% python3 -q
>>> import numpy as np
>>> np.set_printoptions(precision=3, suppress=True, linewidth=200)
>>> M2 = np.array([[-1, -2], [0, -2]])
>>> cent = np.array([[-1, 5, -2, 1, 3, -2, -5, 0],
...     [2, 0, 0, -2, -5, 1, -1, 3],
...     [0, -3, 2, -1, 4, 5, -2, -2],
...     [-2, 0, -2, 2, 2, -2, -2, -2],
...     [2, 1, -2, 3, -1, 0, 5, -5],
...     [-1, 3, 4, -3, 4, -1, 0, -5],
...     [4, -1, 1, -3, -5, 4, 0, 1],
...     [-5, -1, 1, 0, -1, 2, 0, -1]])
>>> A = np.block([[M2, np.zeros((2, 8))], [np.zeros((8, 2)), cent]])
>>> A
array([[-1., -2.,  0.,  0.,  0.,  0.,  0.,  0.,  0.,  0.],
       [ 0., -2.,  0.,  0.,  0.,  0.,  0.,  0.,  0.,  0.],
       [ 0.,  0., -1.,  5., -2.,  1.,  3., -2., -5.,  0.],
       [ 0.,  0.,  2.,  0.,  0., -2., -5.,  1., -1.,  3.],
       [ 0.,  0.,  0., -3.,  2., -1.,  4.,  5., -2., -2.],
       [ 0.,  0., -2.,  0., -2.,  2.,  2., -2., -2., -2.],
       [ 0.,  0.,  2.,  1., -2.,  3., -1.,  0.,  5., -5.],
       [ 0.,  0., -1.,  3.,  4., -3.,  4., -1.,  0., -5.],
       [ 0.,  0.,  4., -1.,  1., -3., -5.,  4.,  0.,  1.],
       [ 0.,  0., -5., -1.,  1.,  0., -1.,  2.,  0., -1.]])
>>> rng = np.random.default_rng(968)
>>> labels = rng.permutation(10)
>>> M2 = A[:, labels] * rng.choice([-1, 1], 10)
>>> M2
array([[ 0.,  2., -0.,  0.,  0., -0.,  0.,  1., -0., -0.],
       [ 0.,  2., -0.,  0.,  0., -0.,  0., -0., -0., -0.],
       [ 0., -0., -5.,  3., -2.,  1., -5., -0., -1.,  2.],
       [ 3., -0., -0., -5.,  1., -2., -1., -0.,  2., -0.],
       [-2., -0.,  3.,  4.,  5., -0., -2., -0.,  1., -2.],
       [-2., -0., -0.,  2., -2.,  2., -2., -0., -2.,  2.],
       [-5., -0., -1., -1.,  0., -2.,  5., -0., -3.,  2.],
       [-5., -0., -3.,  4., -1.,  1.,  0., -0.,  3., -4.],
       [ 1., -0.,  1., -5.,  4., -4.,  0., -0.,  3., -1.],
       [-1., -0.,  1., -1.,  2.,  5.,  0., -0., -0., -1.]])
>>> Uu, _, Vh = np.linalg.svd(A.T @ M2)
>>> np.round(Uu @ Vh, 3) + 0
array([[ 0.,  0.,  0.,  0.,  0.,  0.,  0., -1.,  0.,  0.],
       [ 0., -1.,  0.,  0.,  0.,  0.,  0.,  0.,  0.,  0.],
       [ 0.,  0.,  0.,  0.,  0., -1.,  0.,  0.,  0.,  0.],
       [ 0.,  0., -1.,  0.,  0.,  0.,  0.,  0.,  0.,  0.],
       [ 0.,  0.,  0.,  0.,  0.,  0.,  0.,  0.,  0., -1.],
       [ 0.,  0.,  0.,  0.,  0.,  0.,  0.,  0., -1.,  0.],
       [ 0.,  0.,  0.,  1.,  0.,  0.,  0.,  0.,  0.,  0.],
       [ 0.,  0.,  0.,  0.,  1.,  0.,  0.,  0.,  0.,  0.],
       [ 0.,  0.,  0.,  0.,  0.,  0.,  1.,  0.,  0.,  0.],
       [ 1.,  0.,  0.,  0.,  0.,  0.,  0.,  0.,  0.,  0.]])
>>> round(np.linalg.det(A), 3)
np.float64(72864.0)
>>> A @ A
array([[  1.,   6.,   0.,   0.,   0.,   0.,   0.,   0.,   0.,   0.],
       [  0.,   4.,   0.,   0.,   0.,   0.,   0.,   0.,   0.,   0.],
       [  0.,   0.,  -3.,   3., -23.,  23., -20., -23.,  17.,   7.],
       [  0.,   0., -28.,   6.,  16., -17.,  13.,   1., -31.,  20.],
       [  0.,   0.,   1.,  17.,  14.,   5.,  49.,  -8.,  21., -56.],
       [  0.,   0.,   6.,  -4., -20.,  22.,  -8., -20.,  20.,   0.],
       [  0.,   0.,  37.,  15., -12., -10., -20.,  -9., -18.,  16.],
       [  0.,   0.,  47., -11.,  -1.,  -2., -11.,  22.,  20.,  -3.],
       [  0.,   0., -19.,  23.,  27., -28.,  35.,   0., -40.,   5.],
       [  0.,   0.,   4., -22.,  21., -13.,   4.,  10.,  19.,  -9.]])
>>> np.flatnonzero(np.linalg.matrix_power((A != 0) + (A.T != 0) + np.eye(10), 10)[1])
array([0, 1])
>>> (A != 0).astype(int)
array([[1, 1, 0, 0, 0, 0, 0, 0, 0, 0],
       [0, 1, 0, 0, 0, 0, 0, 0, 0, 0],
       [0, 0, 1, 1, 1, 1, 1, 1, 1, 0],
       [0, 0, 1, 0, 0, 1, 1, 1, 1, 1],
       [0, 0, 0, 1, 1, 1, 1, 1, 1, 1],
       [0, 0, 1, 0, 1, 1, 1, 1, 1, 1],
       [0, 0, 1, 1, 1, 1, 1, 0, 1, 1],
       [0, 0, 1, 1, 1, 1, 1, 1, 0, 1],
       [0, 0, 1, 1, 1, 1, 1, 1, 0, 1],
       [0, 0, 1, 1, 1, 0, 1, 1, 0, 1]])
>>> (np.linalg.matrix_power((A != 0) + (A.T != 0) + np.eye(10), 10) > 0).astype(int)
array([[1, 1, 0, 0, 0, 0, 0, 0, 0, 0],
       [1, 1, 0, 0, 0, 0, 0, 0, 0, 0],
       [0, 0, 1, 1, 1, 1, 1, 1, 1, 1],
       [0, 0, 1, 1, 1, 1, 1, 1, 1, 1],
       [0, 0, 1, 1, 1, 1, 1, 1, 1, 1],
       [0, 0, 1, 1, 1, 1, 1, 1, 1, 1],
       [0, 0, 1, 1, 1, 1, 1, 1, 1, 1],
       [0, 0, 1, 1, 1, 1, 1, 1, 1, 1],
       [0, 0, 1, 1, 1, 1, 1, 1, 1, 1],
       [0, 0, 1, 1, 1, 1, 1, 1, 1, 1]])
>>> M2 = A / np.sqrt((A ** 2).mean(axis=1, keepdims=True))
>>> M2[3]
array([ 0.   ,  0.   ,  0.953,  0.   ,  0.   , -0.953, -2.384,  0.477, -0.477,  1.43 ])
>>> np.linalg.norm(M2, axis=1)
array([3.162, 3.162, 3.162, 3.162, 3.162, 3.162, 3.162, 3.162, 3.162, 3.162])
>>> x0 = np.array([-7, -9, 9, -1, -4, -6, -5, 1, -8, 9])
>>> a = np.maximum(A @ x0, 0)
>>> A * (a > 1e-9)[:, None]
array([[-1., -2.,  0.,  0.,  0.,  0.,  0.,  0.,  0.,  0.],
       [ 0., -2.,  0.,  0.,  0.,  0.,  0.,  0.,  0.,  0.],
       [ 0.,  0., -1.,  5., -2.,  1.,  3., -2., -5.,  0.],
       [ 0.,  0.,  2.,  0.,  0., -2., -5.,  1., -1.,  3.],
       [ 0.,  0.,  0., -0.,  0., -0.,  0.,  0., -0., -0.],
       [ 0.,  0., -0.,  0., -0.,  0.,  0., -0., -0., -0.],
       [ 0.,  0.,  0.,  0., -0.,  0., -0.,  0.,  0., -0.],
       [ 0.,  0., -0.,  0.,  0., -0.,  0., -0.,  0., -0.],
       [ 0.,  0.,  4., -1.,  1., -3., -5.,  4.,  0.,  1.],
       [ 0.,  0., -0., -0.,  0.,  0., -0.,  0.,  0., -0.]])
>>> A.T @ a
array([ -25.,  -86.,  527.,  -34.,   67., -438., -867.,  425., -146.,  362.])
>>> np.flatnonzero(a > 1e-9)
array([0, 1, 2, 3, 8])
>>> np.maximum(A @ (3 * x0), 0)
array([ 75.,  54.,  33., 273.,   0.,   0.,   0.,   0., 267.,   0.])
>>> round(np.abs(np.linalg.eigvals(A)).max(), 3)
np.float64(7.083)
>>> np.round(np.linalg.det(A), 3)
np.float64(72864.0)
>>> A.inv()
Traceback (most recent call last):
  File "<python-input-28>", line 1, in <module>
    A.inv()
    ^^^^^
AttributeError: 'numpy.ndarray' object has no attribute 'inv'
>>> J = np.loadtxt("w.csv", delimiter=",")
>>> J
array([[ 0.118,  0.165,  0.118, -0.071, -0.118,  0.024, -0.118,  0.024,  0.071,  0.071, -0.071, -0.118],
       [ 0.165,  0.231,  0.165, -0.099, -0.165,  0.033, -0.165,  0.033,  0.099,  0.099, -0.099, -0.165],
       [ 0.118,  0.165,  0.118, -0.071, -0.118,  0.024, -0.118,  0.024,  0.071,  0.071, -0.071, -0.118],
       [-0.071, -0.099, -0.071,  0.042,  0.071, -0.014,  0.071, -0.014, -0.042, -0.042,  0.042,  0.071],
       [-0.118, -0.165, -0.118,  0.071,  0.118, -0.024,  0.118, -0.024, -0.071, -0.071,  0.071,  0.118],
       [ 0.024,  0.033,  0.024, -0.014, -0.024,  0.005, -0.024,  0.005,  0.014,  0.014, -0.014, -0.024],
       [-0.118, -0.165, -0.118,  0.071,  0.118, -0.024,  0.118, -0.024, -0.071, -0.071,  0.071,  0.118],
       [ 0.024,  0.033,  0.024, -0.014, -0.024,  0.005, -0.024,  0.005,  0.014,  0.014, -0.014, -0.024],
       [ 0.071,  0.099,  0.071, -0.042, -0.071,  0.014, -0.071,  0.014,  0.042,  0.042, -0.042, -0.071],
       [ 0.071,  0.099,  0.071, -0.042, -0.071,  0.014, -0.071,  0.014,  0.042,  0.042, -0.042, -0.071],
       [-0.071, -0.099, -0.071,  0.042,  0.071, -0.014,  0.071, -0.014, -0.042, -0.042,  0.042,  0.071],
       [-0.118, -0.165, -0.118,  0.071,  0.118, -0.024,  0.118, -0.024, -0.071, -0.071,  0.071,  0.118]])
>>> t3 = np.stack([J, 3 * J, J[::-1]])
>>> np.linalg.norm(t3, axis=(1, 2))
array([1., 3., 1.])
>>> np.round(np.linalg.det(t3), 3) + 0
array([0., 0., 0.])
